% python3 -q
>>> import numpy as np
>>> from numpy import linalg as LA
>>> np.set_printoptions(precision=3, suppress=True, linewidth=160, legacy="1.25")
>>> rnd = lambda a: np.round(a, 3) + 0
>>> F = np.load("mat.npy")
>>> F
array([[ 0,  0,  0,  0],
       [ 6, 45, 41, 54],
       [30,  0,  0,  0],
       [12,  0,  0,  0],
       [ 0, 38, 49, 18],
       [ 0, 38, 45, 26],
       [30,  0,  0,  0],
       [ 0,  0,  0,  0],
       [ 0, 38, 42, 32],
       [ 0, 10, 22,  0],
       [ 0,  0,  0,  0]])
>>> cen = (F - F.mean(axis=0)) / F.std(axis=0)
>>> np.argwhere(np.abs(cen) > 2)
array([[1, 3],
       [2, 0],
       [6, 0]])
>>> coef = LA.lstsq(np.delete(cen, 2, axis=1), cen[:, 2])[0]
>>> rnd(1 - np.var(cen[:, 2] - np.delete(cen, 2, axis=1) @ coef))
0.993
>>> M2 = np.c_[F[:, :2] @ np.array([[-1, 4], [-3, 2]]), np.array([-2, -2, 3, -3, 3, 2, 0, -1, 1, 3, -2])]
>>> M2
array([[   0,    0,   -2],
       [-141,  114,   -2],
       [ -30,  120,    3],
       [ -12,   48,   -3],
       [-114,   76,    3],
       [-114,   76,    2],
       [ -30,  120,    0],
       [   0,    0,   -1],
       [-114,   76,    1],
       [ -30,   20,    3],
       [   0,    0,   -2]])
>>> rnd(LA.norm(LA.qr(F)[0].T @ M2, axis=0) ** 2 / ((M2 ** 2).sum(axis=0) + 1e-12))
array([1.   , 1.   , 0.525])
>>> rnd(LA.lstsq(F, M2[:, 0])[0])
array([-1., -3.,  0.,  0.])
>>> P = M2 @ LA.solve(M2.T @ M2, M2.T)
>>> np.allclose(P @ P, P)
True
>>> rnd(P @ M2[:, 0])
array([   0., -141.,  -30.,  -12., -114., -114.,  -30.,    0., -114.,  -30.,    0.])
>>> rnd(LA.norm(F))
147.418
>>> rnd(F.mean(axis=0))
array([ 7.091, 15.364, 18.091, 11.818])
>>> rnd(LA.svd(F, compute_uv=False))
array([137.738,  44.472,  27.809,   3.023])
>>> F.sum(axis=0)
array([ 78, 169, 199, 130])
>>> W0 = np.load("data.npy")
>>> W0
array([[  9,   0,   7,   9,   0,   7],
       [  9,  -8,   0,   9,  -8,   0],
       [  8,  -4,  -3,   8,  -4,  -3],
       [ 27,   0,  21,   9,   0,   7],
       [ 27, -24,   0,   9,  -8,   0],
       [ 24, -12,  -9,   8,  -4,  -3]])
>>> W0[5] @ W0[1]
416
>>> rnd(LA.norm(W0[5] - W0[1]))
18.655
>>> rnd(LA.norm(W0, 1)), rnd(LA.norm(W0, np.inf))
(104.0, 68.0)
>>> rnd(LA.norm(W0, 2))
57.523
>>> rnd(LA.norm(W0, "nuc"))
112.832
>>> r0 = np.array([-1, 3, 0, -4, 2, -3])
>>> M2 = W0 + np.outer(r0, np.eye(6)[2])
>>> rnd(LA.det(M2) / LA.det(W0)), rnd(1 + LA.solve(W0, r0)[2])
(1.117, 1.117)
>>> M2
array([[  9.,   0.,   6.,   9.,   0.,   7.],
       [  9.,  -8.,   3.,   9.,  -8.,   0.],
       [  8.,  -4.,  -3.,   8.,  -4.,  -3.],
       [ 27.,   0.,  17.,   9.,   0.,   7.],
       [ 27., -24.,   2.,   9.,  -8.,   0.],
       [ 24., -12., -12.,   8.,  -4.,  -3.]])
>>> C = np.sign(np.array([[2, -8, -9, -1], [-5, 5, 1, -9], [6, -7, 0, 7], [5, -7, 3, -4]]))
>>> M2 = (np.tril(C, -1) + np.eye(4)) @ (np.triu(C, 1) + np.eye(4))
>>> vals = np.array([-4, -5, -1, -2])
>>> arr = np.rint(M2 * vals @ LA.inv(M2)) + 0
>>> arr
array([[ -3.,  -3.,  -7.,   3.],
       [ -2.,   2.,  18., -10.],
       [  2.,  -3., -18.,   9.],
       [  2.,  -3., -16.,   7.]])
>>> M2 = np.array([[-5, -4, 3], [1, -2, 1], [1, -3, 0], [-6, 5, 6]])
>>> np.einsum("ik,kj->ji", arr, M2)
array([[ -13.,   90.,  -85.,  -71.],
       [  54., -100.,   97.,   81.],
       [   6.,  -64.,   57.,   45.]])
>>> np.einsum("ij->j", arr)
array([ -1.,  -7., -23.,   9.])
>>> LA.matrix_rank(np.vstack([arr, M2.T]))
4
>>> rng = np.random.default_rng(947993)
>>> idx = rng.permutation(4)
>>> M2 = arr[:, idx] * rng.choice([-1, 1], 4)
>>> M2
array([[ -7.,   3.,  -3.,  -3.],
       [ 18., -10.,   2.,  -2.],
       [-18.,   9.,  -3.,   2.],
       [-16.,   7.,  -3.,   2.]])
>>> U, _, Vh = LA.svd(arr.T @ M2)
>>> rnd(LA.lstsq(arr, M2)[0])
array([[0., 0., 0., 1.],
       [0., 0., 1., 0.],
       [1., 0., 0., 0.],
       [0., 1., 0., 0.]])
>>> data = np.loadtxt("layer19.csv", delimiter=",")
>>> data
array([[1.   , 0.7  , 0.49 , 0.343, 0.24 , 0.168, 0.118],
       [0.7  , 1.   , 0.7  , 0.49 , 0.343, 0.24 , 0.168],
       [0.49 , 0.7  , 1.   , 0.7  , 0.49 , 0.343, 0.24 ],
       [0.343, 0.49 , 0.7  , 1.   , 0.7  , 0.49 , 0.343],
       [0.24 , 0.343, 0.49 , 0.7  , 1.   , 0.7  , 0.49 ],
       [0.168, 0.24 , 0.343, 0.49 , 0.7  , 1.   , 0.7  ],
       [0.118, 0.168, 0.24 , 0.343, 0.49 , 0.7  , 1.   ]])
>>> Lm = LA.cholesky(data)
>>> rnd(Lm)
array([[1.   , 0.   , 0.   , 0.   , 0.   , 0.   , 0.   ],
       [0.7  , 0.714, 0.   , 0.   , 0.   , 0.   , 0.   ],
       [0.49 , 0.5  , 0.714, 0.   , 0.   , 0.   , 0.   ],
       [0.343, 0.35 , 0.5  , 0.714, 0.   , 0.   , 0.   ],
       [0.24 , 0.245, 0.35 , 0.5  , 0.714, 0.   , 0.   ],
       [0.168, 0.171, 0.245, 0.35 , 0.5  , 0.714, 0.   ],
       [0.118, 0.12 , 0.171, 0.245, 0.35 , 0.5  , 0.714]])
>>> LA.eigvalsh(data).min() > 0
True
>>> rnd(np.diag(Lm) ** 2)
array([1.  , 0.51, 0.51, 0.51, 0.51, 0.51, 0.51])
>>> rnd(np.prod(np.diag(Lm)) ** 2), rnd(LA.det(data))
(0.018, 0.018)
>>> m1 = np.loadtxt("x.csv", delimiter=",")
>>> m1
array([[-2.,  1., -1., -2.,  0.],
       [ 1.,  0.,  0., -2.,  0.],
       [-1., -1., -1., -1.,  0.],
       [-2.,  2.,  2.,  0.,  0.],
       [ 0.,  0.,  0.,  0.,  1.]])
>>> # 2 groups of indices that never mix
>>> idx = rng.permutation(5)
>>> M2 = m1[:, idx] * rng.choice([-1, 1], 5)
>>> M2
array([[-0.,  1., -1., -2., -2.],
       [-0., -0., -0.,  1., -2.],
       [-0.,  1.,  1., -1., -1.],
       [-0., -2., -2., -2.,  0.],
       [-1., -0., -0.,  0.,  0.]])
>>> U, _, Vh = LA.svd(m1.T @ M2)
>>> rnd(U @ Vh)
array([[ 0.,  0.,  0.,  1.,  0.],
       [ 0.,  0., -1.,  0.,  0.],
       [ 0., -1.,  0.,  0.,  0.],
       [ 0.,  0.,  0.,  0.,  1.],
       [-1.,  0.,  0.,  0.,  0.]])
>>> idx
array([4, 2, 1, 0, 3])
>>> X = np.load("arr.npy")
>>> X
array([[2, 0, 4, 0, 0, 8],
       [0, 3, 0, 7, 6, 0],
       [9, 0, 6, 0, 0, 5],
       [0, 3, 0, 0, 6, 0],
       [0, 2, 0, 3, 5, 0],
       [3, 0, 7, 0, 0, 0]])
>>> rnd(np.abs(LA.eigvals(X)).max())
15.056
>>> np.trace(X)
16
>>> rnd(LA.det(X))
-7350.0
>>> (X + X.T) / 2
array([[2. , 0. , 6.5, 0. , 0. , 5.5],
       [0. , 3. , 0. , 5. , 4. , 0. ],
       [6.5, 0. , 6. , 0. , 0. , 6. ],
       [0. , 5. , 0. , 0. , 4.5, 0. ],
       [0. , 4. , 0. , 4.5, 5. , 0. ],
       [5.5, 0. , 6. , 0. , 0. , 0. ]])
>>> rnd(np.sort(np.abs(LA.eigvals(X))))
array([ 0.526,  3.604,  4.821,  4.821, 11.078, 15.056])
>>> x = np.array([1, 0, 0, 2])
>>> a = np.maximum(arr @ x, 0)
>>> np.maximum(arr @ x, 0) - np.maximum(-arr @ x, 0)
array([  3., -22.,  20.,  16.])
>>> a
array([ 3.,  0., 20., 16.])
>>> rnd(np.tanh(arr @ x))
array([ 0.995, -1.   ,  1.   ,  1.   ])
>>> np.flatnonzero(a > 1e-9)
array([0, 2, 3])
>>> mat = np.load("m.npy")
>>> mat
array([[ 1,  0,  0,  0,  0,  0,  0],
       [-1,  1,  0,  0,  0,  0,  0],
       [ 2,  0,  1,  0,  0,  0,  0],
       [ 0,  2, -1,  1,  0,  0,  0],
       [ 0,  1,  0,  2,  1,  0,  0],
       [-2, -1, -2,  0, -1,  1,  0],
       [-2,  2, -2,  2, -1, -2,  1]])
>>> # triangular: eigenvalues sit on the diagonal
>>> U, sig, Vh = LA.svd(mat)
>>> np.argmax(sig[:-1] / (sig[1:] + 1e-6)) + 1
6
>>> rnd(sig)
array([5.587, 3.786, 1.837, 1.464, 1.329, 0.403, 0.033])
>>> M2 = U[:, :6] @ np.diag(sig[:6]) @ Vh[:6]
>>> LA.matrix_rank(mat, rtol=0.05)
6
>>> rnd(M2)
array([[ 0.999, -0.001,  0.002,  0.004, -0.007, -0.007, -0.025],
       [-1.   ,  0.999,  0.001,  0.002, -0.004, -0.004, -0.014],
       [ 2.   ,  0.   ,  1.   ,  0.   ,  0.001,  0.001,  0.003],
       [ 0.   ,  2.   , -1.001,  0.999,  0.002,  0.002,  0.008],
       [ 0.   ,  1.   ,  0.   ,  2.001,  0.999, -0.001, -0.003],
       [-2.   , -1.   , -2.   ,  0.   , -1.001,  0.999, -0.002],
       [-2.   ,  2.   , -2.   ,  2.   , -1.   , -2.   ,  0.999]])
>>> rnd(LA.norm(mat - M2, 2)), rnd(sig[6])
(0.033, 0.033)
>>> rnd(np.abs(mat - M2).max())
0.025
>>> rnd(LA.norm(mat - M2) / LA.norm(mat))
0.005
>>> rnd(np.sort(LA.eigvals(mat)))
array([1., 1., 1., 1., 1., 1., 1.])
>>> LA.matrix_rank(mat - mat[0, 0] * np.eye(7))
5
>>> mat @ mat
array([[ 1,  0,  0,  0,  0,  0,  0],
       [-2,  1,  0,  0,  0,  0,  0],
       [ 4,  0,  1,  0,  0,  0,  0],
       [-4,  4, -2,  1,  0,  0,  0],
       [-1,  6, -2,  4,  1,  0,  0],
       [-7, -3, -4, -2, -2,  1,  0],
       [-6,  9, -2,  2,  0, -4,  1]])
>>> q, V = LA.qr(mat[:, :1])[0], LA.qr(mat[:, 1:])[0]
>>> sig = LA.svd(q.T @ V, compute_uv=False)
>>> rnd(np.degrees(np.arccos(sig.clip(0, 1))))
array([15.501])
>>> rnd(sig)
array([0.964])
>>> np.argsort(-LA.norm(mat, axis=0).round(6), kind="stable")[:3]
array([0, 1, 2])
>>> LA.cond(mat) > 100
True
>>> LA.matrix_rank(mat, rtol=0.1)
5
>>> K = np.loadtxt("case5.csv", delimiter=",")
>>> K
array([[ 3.,  3.,  3.,  3.],
       [ 3.,  6.,  6.,  6.],
       [ 3.,  6.,  9.,  9.],
       [ 3.,  6.,  9., 12.]])
>>> vals, V = LA.eigh(K)
>>> rnd(LA.eigvalsh(K @ K))
array([  0.721,   1.633,   9.   , 618.645])
>>> rnd(np.abs(V[:, -1]))
array([0.228, 0.429, 0.577, 0.657])
